$ python3 -q
>>> import numpy as np
>>> import numpy.linalg as la
>>> np.set_printoptions(precision=3, suppress=True, linewidth=120, floatmode="fixed")
>>> arr = np.array([[3, 9, 3, 9, 8, 2],
...     [5, 0, 0, 5, 3, 8],
...     [4, 9, 6, 5, 6, 9],
...     [4, 9, 3, 2, 2, 6]])
>>> arr[3] = arr[0]
>>> arr
array([[3, 9, 3, 9, 8, 2],
       [5, 0, 0, 5, 3, 8],
       [4, 9, 6, 5, 6, 9],
       [3, 9, 3, 9, 8, 2]])
>>> r = la.matrix_rank(arr)
>>> r
np.int64(3)
>>> N = la.svd(arr)[2][r:].T
>>> np.round(arr @ N, 3) + 0
array([[0.000, 0.000, 0.000],
       [0.000, 0.000, 0.000],
       [0.000, 0.000, 0.000],
       [0.000, 0.000, 0.000]])
>>> N.shape
(6, 3)
>>> [int(la.matrix_rank(arr[:, :j + 1])) for j in range(6)]
[1, 2, 3, 3, 3, 3]
>>> left, sigma, vt = la.svd(arr)
>>> sigma.round(3) + 0
array([27.852,  9.336,  5.575,  0.000])
>>> B = left[:, :3] @ np.diag(sigma[:3]) @ vt[:3]
>>> np.round(np.abs(arr - B).max(), 3)
np.float64(0.0)
>>> round(la.norm(arr - B, 2), 3), np.round(sigma[3], 3)
(np.float64(0.0), np.float64(0.0))
>>> np.round(la.norm(arr - B) / la.norm(arr), 3)
np.float64(0.0)
>>> vec = np.array([4, -5, 6, -9, 9, 9])
>>> arr @ np.eye(6)[3]
array([9.000, 5.000, 5.000, 9.000])
>>> np.sign((arr @ vec).round(6))
array([-1,  1,  1, -1])
>>> (arr @ vec).argmax()
np.int64(2)
>>> la.norm(arr @ vec) <= la.norm(arr, 2) * la.norm(vec) + 1e-9
np.True_
>>> arr @ np.ones(6)
array([34.000, 21.000, 39.000, 34.000])
>>> vec = np.array([-2, 0, -4, 1, -5, -2])
>>> h = np.maximum(arr @ vec, 0)
>>> np.tanh(arr @ vec)
array([-1.000, -1.000, -1.000, -1.000])
>>> np.maximum(arr @ vec, 0) - np.maximum(-arr @ vec, 0)
array([-53, -36, -75, -53])
>>> h
array([0, 0, 0, 0])
>>> J = np.load("test19.npy")
>>> J
array([[ 1.200, -1.000,  0.200,  0.600],
       [ 0.900,  0.400, -0.400,  0.100],
       [-1.200, -0.900,  0.900,  0.300],
       [-0.600,  0.400,  1.000, -0.500],
       [-0.600,  1.100,  1.700, -1.300],
       [-1.200, -0.100, -0.300,  1.100],
       [-1.500, -0.500,  0.800,  2.100],
       [ 1.200,  1.400, -0.800,  0.600],
       [ 4.500,  3.000, -1.000, -1.000],
       [-0.300, -1.600, -1.800, -0.500],
       [ 0.500,  1.400, -0.800,  0.200],
       [ 0.800,  1.100, -1.400, -0.700],
       [-2.800, -0.700, -1.300, -0.800],
       [-0.300, -0.300, -0.300,  0.000],
       [ 0.300, -0.600, -0.500, -0.800],
       [-1.300, -1.100,  1.800,  1.900],
       [ 0.700,  1.000,  0.100,  0.000],
       [-0.600,  0.500, -1.000,  1.200],
       [-1.000, -0.700,  1.100, -0.200],
       [-0.400,  0.400, -0.400, -0.700],
       [ 1.500,  0.700,  1.700, -0.800],
       [ 0.000, -0.600,  0.300,  0.400],
       [ 1.700,  0.900,  0.600, -0.800],
       [-0.300,  0.100,  0.300, -1.500],
       [-0.200,  0.800,  1.300, -0.300],
       [ 0.000, -1.200,  0.200, -1.700]])
>>> D = la.norm(J[:, None] - J[None], axis=-1)
>>> np.unravel_index(D.round(6).argmax(), D.shape)
(np.int64(8), np.int64(12))
>>> np.flatnonzero(D[15] < D.mean() / 2)
array([ 6, 15])
>>> D.shape
(26, 26)
>>> D[15].round(6).argsort(kind="stable")[:4]
array([15,  6,  2, 18])
>>> D.mean(axis=1).argmax()
np.int64(8)
>>> la.matrix_rank(D ** 2)
np.int64(6)
>>> cov = np.cov(J, rowvar=False)
>>> np.round(np.corrcoef(J[:, 3], J[:, 2])[0, 1], 3)
np.float64(0.093)
>>> np.corrcoef(J.T)
array([[ 1.000,  0.661, -0.171, -0.290],
       [ 0.661,  1.000, -0.116, -0.216],
       [-0.171, -0.116,  1.000,  0.093],
       [-0.290, -0.216,  0.093,  1.000]])
>>> np.median(J, axis=0)
array([-0.250,  0.250,  0.150, -0.250])
>>> np.argsort(-J.std(axis=0).round(6), kind="stable")
array([0, 1, 2, 3])
>>> np.argwhere(np.triu(np.abs(np.corrcoef(J.T)) > 0.8, 1))
array([], shape=(0, 2), dtype=int64)
>>> cov.shape
(4, 4)
>>> cent = J[[2, 25]].astype(float)
>>> for _ in range(5):
...     lab = la.norm(J[:, None] - cent, axis=-1).argmin(axis=1)
...     cent = np.array([J[lab == j].mean(axis=0) for j in range(2)])
... 
>>> lab
array([1, 1, 0, 0, 0, 0, 0, 1, 1, 0, 1, 1, 0, 0, 1, 0, 1, 0, 0, 0, 1, 0, 1, 0, 0, 0])
>>> np.abs(cent[1] - cent[0]).argmax()
np.int64(0)
>>> cent[1] - cent[0]
array([ 2.099,  1.105, -0.499, -0.229])
>>> vec = np.array([6, 6, 7, 9])
>>> y = J @ vec
>>> c, lr = np.zeros(4), 1 / la.norm(J, 2) ** 2
>>> for i in range(30):
...     c -= lr * J.T @ (J @ c - y)
...     if i % 10 == 0: print(i, round(la.norm(J @ c - y), 3))
... 
0 42.613
10 0.934
20 0.039
>>> np.round(la.cond(J), 3)
np.float64(2.4)
>>> vec = np.array([-3, -3, 0, 2])
>>> (J @ vec).argmax()
np.int64(15)
>>> la.norm(J @ vec) <= la.norm(J, 2) * la.norm(vec) + 1e-9
np.True_
>>> J @ np.ones(4)
array([ 1.000,  1.000, -0.900,  0.300,  0.900, -0.500,  0.900,  2.400,  5.500, -4.200,  1.300, -0.200, -5.600, -0.900,
       -1.600,  1.300,  1.800,  0.100, -0.800, -1.100,  3.100,  0.100,  2.400, -1.400,  1.600, -2.700])
>>> J @ np.eye(4)[0]
array([ 1.200,  0.900, -1.200, -0.600, -0.600, -1.200, -1.500,  1.200,  4.500, -0.300,  0.500,  0.800, -2.800, -0.300,
        0.300, -1.300,  0.700, -0.600, -1.000, -0.400,  1.500,  0.000,  1.700, -0.300, -0.200,  0.000])
>>> W0 = np.array([[-2, -1, 1, 2, -3, -3, 0],
...     [-3, 4, -2, 0, -3, -1, 4],
...     [3, -5, -4, 1, 3, 3, -2],
...     [-1, 1, 2, 5, 4, -2, 1],
...     [4, 0, -1, -3, 3, -4, -1],
...     [0, 5, 4, -1, 5, 5, 5],
...     [-5, 4, -1, -3, 0, 0, -2]])
>>> W0
array([[-2, -1,  1,  2, -3, -3,  0],
       [-3,  4, -2,  0, -3, -1,  4],
       [ 3, -5, -4,  1,  3,  3, -2],
       [-1,  1,  2,  5,  4, -2,  1],
       [ 4,  0, -1, -3,  3, -4, -1],
       [ 0,  5,  4, -1,  5,  5,  5],
       [-5,  4, -1, -3,  0,  0, -2]])
>>> vec = np.array([1, 0, 1, 0, 1, 1, 0])
>>> np.einsum("ij,j->i", W0, vec)
array([-7, -9,  5,  3,  2, 14, -6])
>>> (W0 @ vec).argmax()
np.int64(5)
>>> W0 @ vec
array([-7, -9,  5,  3,  2, 14, -6])
>>> W0 * vec
array([[-2,  0,  1,  0, -3, -3,  0],
       [-3,  0, -2,  0, -3, -1,  0],
       [ 3,  0, -4,  0,  3,  3,  0],
       [-1,  0,  2,  0,  4, -2,  0],
       [ 4,  0, -1,  0,  3, -4,  0],
       [ 0,  0,  4,  0,  5,  5,  0],
       [-5,  0, -1,  0,  0,  0,  0]])
>>> W0 @ np.ones(7)
array([-6.000, -1.000, -1.000, 10.000, -2.000, 23.000, -7.000])
>>> W0 @ (2 * vec)
array([-14, -18,  10,   6,   4,  28, -12])
